$ python3 -q
>>> import numpy as np
>>> import numpy.linalg as la
>>> np.set_printoptions(precision=2, suppress=True, linewidth=160)
>>> def rnd(a):
...     return np.round(a, 2) + 0
... 
>>> arr = np.load("block7.npy")
>>> rnd(arr)
array([[ 5.56,  4.1 ,  0.95,  7.17],
       [-4.71, -5.44, -0.66, -6.91],
       [ 4.43,  5.82,  0.57,  6.8 ],
       [-0.94, -8.79,  0.45, -4.65],
       [-1.07,  9.44, -0.96,  2.96],
       [ 0.05, -9.2 ,  0.71, -3.86],
       [-1.18, -8.67,  0.39, -4.83],
       [-4.64, -5.53, -0.64, -6.89],
       [-5.9 ,  7.39, -1.9 , -2.63],
       [-3.68,  9.17, -1.53,  0.3 ],
       [-2.87,  9.41, -1.37,  1.18],
       [-1.96, -8.19,  0.18, -5.39],
       [ 6.14,  2.92,  1.17,  7.24],
       [-6.16,  7.  , -1.93, -3.05],
       [ 5.3 , -8.1 ,  1.82,  1.75],
       [ 3.5 ,  6.89,  0.27,  6.34],
       [ 1.81, -9.5 ,  1.13, -2.27],
       [-7.29,  1.79, -1.79, -6.36],
       [ 7.23, -3.74,  1.93,  5.48],
       [ 3.33, -9.29,  1.46, -0.68],
       [-5.45, -4.29, -0.91, -7.15],
       [ 0.09,  9.15, -0.67,  3.97],
       [ 5.15, -8.24,  1.79,  1.53],
       [ 6.02, -7.21,  1.92,  2.83],
       [ 4.61, -8.67,  1.7 ,  0.83],
       [ 2.14,  8.06, -0.12,  5.51],
       [-5.11,  8.28, -1.79, -1.48],
       [ 0.79, -9.39,  0.89, -3.22]])
>>> try:
...     la.inv(arr)
... except la.LinAlgError as e:
...     print("failed:", e)
... 
failed: Last 2 dimensions of the array must be square
>>> np.allclose(arr[:-1].T @ la.lstsq(arr[:-1].T, arr[-1])[0], arr[-1])
True
>>> np.unique(arr.round(6), axis=0).shape
(28, 4)
>>> la.lstsq(arr[:-1].T, arr[-1])[2]
np.int32(2)
>>> u, r1 = arr[14], arr[1]
>>> rnd(u @ u)
np.float64(100.0)
>>> rnd(u @ r1)
np.float64(5.86)
>>> p = (u @ r1) / (u @ u) * u
>>> rnd(la.norm(u + r1) ** 2 + la.norm(u - r1) ** 2)
np.float64(400.0)
>>> (r1 - p) @ u
np.float64(0.0)
>>> rnd(r1 - p)
array([-5.02, -4.97, -0.76, -7.01])
>>> A = np.load("x.npy")
>>> A
array([[-9., -3.,  0.,  0.,  0.,  0.,  0.],
       [-3.,  3., -3.,  0.,  0.,  0.,  0.],
       [ 0., -3., -9., -3.,  0.,  0.,  0.],
       [ 0.,  0., -3.,  1., -3.,  0.,  0.],
       [ 0.,  0.,  0., -3.,  8., -3.,  0.],
       [ 0.,  0.,  0.,  0., -3.,  4., -3.],
       [ 0.,  0.,  0.,  0.,  0., -3.,  1.]])
>>> np.all(la.eigvalsh(A) > 0)
np.False_
>>> [round(float(la.det(A[:i, :i])), 2) + 0 for i in range(1, 8)]
[-9.0, -36.0, 405.0, 729.0, 2187.0, 2187.0, -17496.0]
>>> np.abs(A).max()
np.float64(9.0)
>>> np.unravel_index(np.abs(A).argmax(), A.shape)
(np.int64(0), np.int64(0))
>>> A.sum(axis=0)
array([-12.,  -3., -15.,  -5.,   2.,  -2.,  -2.])
>>> np.diff(A, axis=0)
array([[  6.,   6.,  -3.,   0.,   0.,   0.,   0.],
       [  3.,  -6.,  -6.,  -3.,   0.,   0.,   0.],
       [  0.,   3.,   6.,   4.,  -3.,   0.,   0.],
       [  0.,   0.,   3.,  -4.,  11.,  -3.,   0.],
       [  0.,   0.,   0.,   3., -11.,   7.,  -3.],
       [  0.,   0.,   0.,   0.,   3.,  -7.,   4.]])
>>> rnd(la.svd(A, compute_uv=False))
array([10.81, 10.58,  9.33,  4.92,  4.34,  1.3 ,  0.59])
>>> rnd(la.norm(A))
np.float64(19.0)
>>> A.shape
(7, 7)
>>> np.zeros(7, 7)
Traceback (most recent call last):
  File "<python-input-28>", line 1, in <module>
    np.zeros(7, 7)
    ~~~~~~~~^^^^^^
TypeError: Cannot interpret '7' as a data type
